In [1]: import numpy as np

In [2]: np.set_printoptions(precision=1, suppress=True, linewidth=100)

In [3]: arr = np.array([[3.1, 0.9, 2.4, 3.2, 0.8],
   ...:     [3.1, 1.1, 2.2, 3.1, 0.8],
   ...:     [3.5, 0.6, 1.9, 3.9, 1.6],
   ...:     [3.4, 1.3, 2.0, 3.1, 1.2],
   ...:     [1.1, 3.2, 3.0, 2.5, 1.5],
   ...:     [1.5, 3.3, 3.0, 1.9, 1.0],
   ...:     [0.5, 3.0, 3.3, 3.0, 1.1],
   ...:     [1.5, 3.5, 3.5, 2.1, 1.2],
   ...:     [3.1, 1.9, 0.4, 1.3, 2.1],
   ...:     [2.7, 2.0, 0.8, 1.4, 2.2],
   ...:     [3.0, 2.1, 1.2, 1.1, 1.7],
   ...:     [2.9, 2.0, 0.8, 1.3, 1.9]])

In [4]: z = arr[:, 1] > np.median(arr[:, 1])

In [5]: u = arr[z].mean(axis=0) - arr[~z].mean(axis=0)

In [6]: round(float((((arr - arr.mean(axis=0)) @ u > 0) == z).mean()), 1)
Out[6]: 0.9

In [7]: u
Out[7]: array([-1.6,  1.6,  1.3, -0.4, -0.2])

In [8]: np.argsort(-np.abs(u).round(6), kind="stable")
Out[8]: array([1, 0, 2, 3, 4])

In [9]: q, r_ = np.linalg.qr(arr)

In [10]: np.abs(np.diag(r_))
Out[10]: array([9.1, 5.6, 3.2, 1.5, 0.6])

In [11]: np.round(q.T @ q, 1) + 0
Out[11]: 
array([[1., 0., 0., 0., 0.],
       [0., 1., 0., 0., 0.],
       [0., 0., 1., 0., 0.],
       [0., 0., 0., 1., 0.],
       [0., 0., 0., 0., 1.]])

In [12]: Y = np.c_[arr[:, :2] @ np.array([[2, -2], [1, -2]]), np.array([3, 2, 2, 0, 2, 3, 1, 1, 2, 3, 1, 3])]

In [13]: Y
Out[13]: 
array([[  7.1,  -8. ,   3. ],
       [  7.3,  -8.4,   2. ],
       [  7.6,  -8.2,   2. ],
       [  8.1,  -9.4,   0. ],
       [  5.4,  -8.6,   2. ],
       [  6.3,  -9.6,   3. ],
       [  4. ,  -7. ,   1. ],
       [  6.5, -10. ,   1. ],
       [  8.1, -10. ,   2. ],
       [  7.4,  -9.4,   3. ],
       [  8.1, -10.2,   1. ],
       [  7.8,  -9.8,   3. ]])

In [14]: np.round(np.linalg.norm(Y - arr @ np.linalg.lstsq(arr, Y)[0], axis=0), 1) + 0
Out[14]: array([0. , 0. , 3.3])

In [15]: np.round(np.linalg.lstsq(arr, Y[:, 0])[0], 1) + 0
Out[15]: array([2., 1., 0., 0., 0.])

In [16]: np.linalg.matrix_rank(Y)
Out[16]: np.int64(3)
